>>> import numpy as np
>>> np.set_printoptions(precision=2, suppress=True, linewidth=160, floatmode="fixed")
>>> def rnd(a):
...     return np.round(a, 2) + 0
... 
>>> E = np.load("sample2.npy")
>>> E
array([[  27,   -5,   25,  -31,   -5,  -29,  -35,   22],
       [  -5,  101,  -75,  -75, -102,   -8,   74,   13],
       [  25,  -75,   75,   35,   75,  -25,  -75,   20],
       [ -31,  -75,   35,  121,  110,   22,    0,   -5],
       [  -5, -102,   75,  110,  129,   -4,  -48,   14],
       [ -29,   -8,  -25,   22,   -4,   57,   13,  -63],
       [ -35,   74,  -75,    0,  -48,   13,  101,    7],
       [  22,   13,   20,   -5,   14,  -63,    7,   78]])
>>> # symmetric, so the eigenvalues are real
>>> np.allclose(E, E.T)
True
>>> rnd(np.sort(np.abs(np.linalg.eigvals(E))))
array([  0.00,   0.00,   0.00,   0.00,   0.00, 122.22, 182.05, 384.72])
>>> np.allclose(E @ E.T, E.T @ E)
True
>>> rnd(np.abs(np.linalg.eigvals(E)).max())
np.float64(384.72)
>>> np.unique(E.round(6), axis=0).shape
(8, 8)
>>> print(rnd(E @ np.linalg.pinv(E) @ E))
[[  27.00   -5.00   25.00  -31.00   -5.00  -29.00  -35.00   22.00]
 [  -5.00  101.00  -75.00  -75.00 -102.00   -8.00   74.00   13.00]
 [  25.00  -75.00   75.00   35.00   75.00  -25.00  -75.00   20.00]
 [ -31.00  -75.00   35.00  121.00  110.00   22.00    0.00   -5.00]
 [  -5.00 -102.00   75.00  110.00  129.00   -4.00  -48.00   14.00]
 [ -29.00   -8.00  -25.00   22.00   -4.00   57.00   13.00  -63.00]
 [ -35.00   74.00  -75.00    0.00  -48.00   13.00  101.00    7.00]
 [  22.00   13.00   20.00   -5.00   14.00  -63.00    7.00   78.00]]
>>> np.allclose(E[:-1].T @ np.linalg.lstsq(E[:-1].T, E[-1])[0], E[-1])
True
>>> def softmax(z):
...     e = np.exp(z - z.max(axis=-1, keepdims=True))
...     return e / e.sum(axis=-1, keepdims=True)
... 
>>> rnd(softmax(10 * E[1]))
array([0.00, 1.00, 0.00, 0.00, 0.00, 0.00, 0.00, 0.00])
>>> scores = E @ E.T / np.sqrt(8)
>>> rnd(softmax(scores + np.triu(np.full(scores.shape, -np.inf), 1)))
array([[1.00, 0.00, 0.00, 0.00, 0.00, 0.00, 0.00, 0.00],
       [0.00, 1.00, 0.00, 0.00, 0.00, 0.00, 0.00, 0.00],
       [0.00, 0.00, 1.00, 0.00, 0.00, 0.00, 0.00, 0.00],
       [0.00, 0.00, 0.00, 1.00, 0.00, 0.00, 0.00, 0.00],
       [0.00, 0.00, 0.00, 0.00, 1.00, 0.00, 0.00, 0.00],
       [0.00, 0.00, 0.00, 0.00, 0.00, 1.00, 0.00, 0.00],
       [0.00, 1.00, 0.00, 0.00, 0.00, 0.00, 0.00, 0.00],
       [0.00, 0.00, 0.00, 0.00, 0.00, 0.00, 0.00, 1.00]])
>>> print(softmax(scores).round(6).argmax(axis=1))
[2 1 4 4 4 5 1 7]
>>> print(softmax(scores)[1] @ E)
[  -5.00  101.00  -75.00  -75.00 -102.00   -8.00   74.00   13.00]
>>> blk = np.stack([E, 4 * E, E[::-1]])
>>> print(blk.sum(axis=0))
[[ 157  -12  145 -160  -11 -208 -168  188]
 [ -60  579 -450 -375 -558  -27  471   72]
 [  96 -383  350  197  371  -68 -362   37]
 [-160 -477  250  715  679  106  -48  -11]
 [ -56 -585  410  671  755    2 -240   65]
 [-120 -115  -50  145   55  260  -10 -295]
 [-180  471 -450  -75 -342   57  579   48]
 [ 137   60  125  -56   65 -344    0  412]]
>>> print((blk @ E.T).shape)
(3, 8, 8)
>>> print(blk.shape)
(3, 8, 8)
>>> rnd(np.linalg.det(blk))
array([0.00, 0.00, 0.00])
>>> np.linalg.matrix_rank(blk.reshape(3, -1))
np.int64(2)
>>> rnd(np.linalg.norm(blk, axis=(1, 2)))
array([ 442.82, 1771.30,  442.82])
>>> X = np.load("data.npy")
>>> X
array([[ 4.00, -2.00, -5.00,  0.00,  2.00,  2.00,  0.00,  0.00,  2.00,  2.00,  0.00,  1.00],
       [ 1.00, -2.00, -3.00,  2.00,  0.00,  1.00,  2.00,  1.00,  0.00,  0.00,  0.00,  0.00],
       [ 5.00,  3.00, -2.00,  2.00,  0.00,  1.00,  0.00,  0.00,  2.00,  0.00,  0.00,  0.00],
       [ 0.00,  0.00,  0.00, -2.00, -2.00, -1.00,  1.00,  1.00, -1.00, -1.00, -2.00,  2.00],
       [ 0.00,  0.00,  0.00, -2.00, -1.00,  1.00,  2.00, -2.00, -1.00,  0.00,  0.00, -1.00],
       [ 0.00,  0.00,  0.00,  0.00,  1.00,  1.00,  1.00, -1.00,  1.00, -1.00,  1.00,  2.00],
       [ 0.00,  0.00,  0.00,  1.00,  0.00,  1.00,  1.00,  0.00, -1.00,  0.00, -1.00, -1.00],
       [ 0.00,  0.00,  0.00,  2.00, -2.00,  1.00,  0.00, -2.00, -2.00, -2.00,  2.00, -2.00],
       [ 0.00,  0.00,  0.00,  1.00,  0.00,  2.00,  2.00,  1.00,  0.00,  2.00,  2.00,  1.00],
       [ 0.00,  0.00,  0.00,  1.00,  1.00,  0.00, -2.00,  0.00, -2.00, -2.00,  0.00,  1.00],
       [ 0.00,  0.00,  0.00, -2.00, -1.00, -2.00,  0.00,  0.00,  0.00, -2.00, -1.00, -1.00],
       [ 0.00,  0.00,  0.00,  0.00, -1.00,  0.00,  0.00,  2.00,  2.00, -1.00, -1.00,  2.00]])
>>> rng = np.random.default_rng(51877)
>>> B = X + rng.integers(-2, 3, (12, 11)) @ rng.integers(-2, 3, (11, 12))
>>> B
array([[ 14.00,   0.00, -15.00,  -2.00,   4.00,  -9.00,  -2.00,  -4.00, -10.00,  13.00,  -3.00,   2.00],
       [ -2.00,  -2.00,  -1.00,   2.00,  -7.00,   0.00,  10.00,  15.00,  -1.00,  -1.00, -11.00,  -2.00],
       [  2.00,   9.00,   4.00,   8.00, -20.00,  14.00,   5.00,  15.00, -11.00,  -1.00,  -6.00,  -2.00],
       [ -5.00,   3.00,   0.00,   3.00,   0.00, -10.00,  -3.00,  -3.00,   0.00,  -1.00,   7.00,  11.00],
       [ -2.00,  -4.00,   5.00,  -5.00,  14.00,  -9.00,  -1.00, -13.00,  12.00,  -2.00,   3.00,   0.00],
       [  3.00,   5.00,   0.00,  -5.00,   3.00, -11.00,  10.00,  -3.00,  -7.00,  -4.00,  -6.00,   0.00],
       [ -1.00,   7.00,   2.00,  -6.00,  -2.00,   4.00,  12.00,   4.00,  -3.00,  -3.00,  -6.00,   1.00],
       [  6.00,   1.00,   1.00,   4.00,  10.00,  -7.00,   0.00,  -8.00,  -1.00,   7.00,   3.00,  -6.00],
       [  1.00,  -8.00,   0.00,   5.00,  13.00,   0.00,  -3.00, -13.00,  16.00,  -6.00,  13.00,  -2.00],
       [  1.00,  -1.00,   1.00,  -5.00,   9.00, -12.00,   3.00,   1.00,  -5.00,   0.00, -13.00,  -5.00],
       [ -4.00,   4.00,  -6.00,   1.00,  -2.00,  -4.00,  -5.00,   5.00,  -5.00,   8.00,   1.00,   7.00],
       [ -6.00, -14.00,  -1.00,  12.00,   6.00,  -4.00,  -6.00,  10.00,  14.00,  -1.00,  -5.00,  -7.00]])
>>> np.linalg.matrix_rank(B - X, tol=1e-8)
np.int64(11)
>>> rnd(np.linalg.svd(B - X, compute_uv=False))
array([55.88, 38.03, 31.17, 26.42, 17.74, 11.86, 10.63,  7.09,  4.32,  1.11,  0.37,  0.00])
>>> print(np.abs(B - X).sum(axis=1))
[70.00 50.00 96.00 51.00 72.00 58.00 49.00 51.00 85.00 59.00 55.00 83.00]
>>> np.linalg.norm(X, axis=1).argmax()
np.int64(0)
>>> rnd(np.linalg.norm(X, "nuc"))
np.float64(47.9)
>>> rnd(np.linalg.norm(X, axis=1))
array([7.87, 4.90, 6.86, 4.58, 4.00, 3.32, 2.45, 5.39, 4.36, 3.87, 3.87, 3.87])
>>> X[6] @ X[8]
np.float64(2.0)
>>> labels = rng.integers(0, 2, 9)
>>> mat = np.triu((labels[:, None] == labels) & (rng.random((9, 9)) < 0.8), 1).astype(int)
>>> mat += mat.T
>>> mat
array([[0, 1, 1, 1, 1, 1, 0, 1, 0],
       [1, 0, 1, 1, 1, 0, 1, 0, 0],
       [1, 1, 0, 0, 1, 0, 1, 1, 0],
       [1, 1, 0, 0, 1, 0, 1, 1, 0],
       [1, 1, 1, 1, 0, 1, 1, 1, 0],
       [1, 0, 0, 0, 1, 0, 0, 1, 0],
       [0, 1, 1, 1, 1, 0, 0, 0, 0],
       [1, 0, 1, 1, 1, 1, 0, 0, 0],
       [0, 0, 0, 0, 0, 0, 0, 0, 0]])
>>> # splits into 2 blocks
>>> labels = rng.permutation(9)
>>> labels
array([1, 5, 2, 4, 0, 7, 3, 8, 6])
>>> B = mat[labels][:, labels]
>>> print(np.diag(B))
[0 0 0 0 0 0 0 0 0]
>>> print(np.allclose(B, mat))
False
>>> rnd(np.sort(np.abs(np.linalg.eigvals(B))))
array([0.00, 0.00, 0.39, 0.50, 1.29, 1.48, 1.69, 2.43, 5.20])
>>> print(B)
[[0 0 1 1 1 0 1 0 1]
 [0 0 0 1 1 1 0 0 0]
 [1 0 0 1 1 1 0 0 1]
 [1 1 1 0 1 1 1 0 1]
 [1 1 1 1 0 1 1 0 0]
 [0 1 1 1 1 0 1 0 0]
 [1 0 0 1 1 1 0 0 1]
 [0 0 0 0 0 0 0 0 0]
 [1 0 1 1 0 0 1 0 0]]
>>> U, s, vt = np.linalg.svd(mat)
>>> np.argmax(s[:-1] / (s[1:] + 1e-6)) + 1
np.int64(7)
>>> rnd(s)
array([5.20, 2.43, 1.69, 1.48, 1.29, 0.50, 0.39, 0.00, 0.00])
>>> B = U[:, :7] @ np.diag(s[:7]) @ vt[:7]
>>> np.linalg.matrix_rank(B)
np.int64(7)
>>> print(rnd(B))
[[0.00 1.00 1.00 1.00 1.00 1.00 0.00 1.00 0.00]
 [1.00 0.00 1.00 1.00 1.00 0.00 1.00 0.00 0.00]
 [1.00 1.00 0.00 0.00 1.00 0.00 1.00 1.00 0.00]
 [1.00 1.00 0.00 0.00 1.00 0.00 1.00 1.00 0.00]
 [1.00 1.00 1.00 1.00 0.00 1.00 1.00 1.00 0.00]
 [1.00 0.00 0.00 0.00 1.00 0.00 0.00 1.00 0.00]
 [0.00 1.00 1.00 1.00 1.00 0.00 0.00 0.00 0.00]
 [1.00 0.00 1.00 1.00 1.00 1.00 0.00 0.00 0.00]
 [0.00 0.00 0.00 0.00 0.00 0.00 0.00 0.00 0.00]]
>>> rnd(np.abs(mat - B).max())
np.float64(0.0)
>>> print(rnd(np.linalg.norm(mat - B, 2)), rnd(s[7]))
0.0 0.0
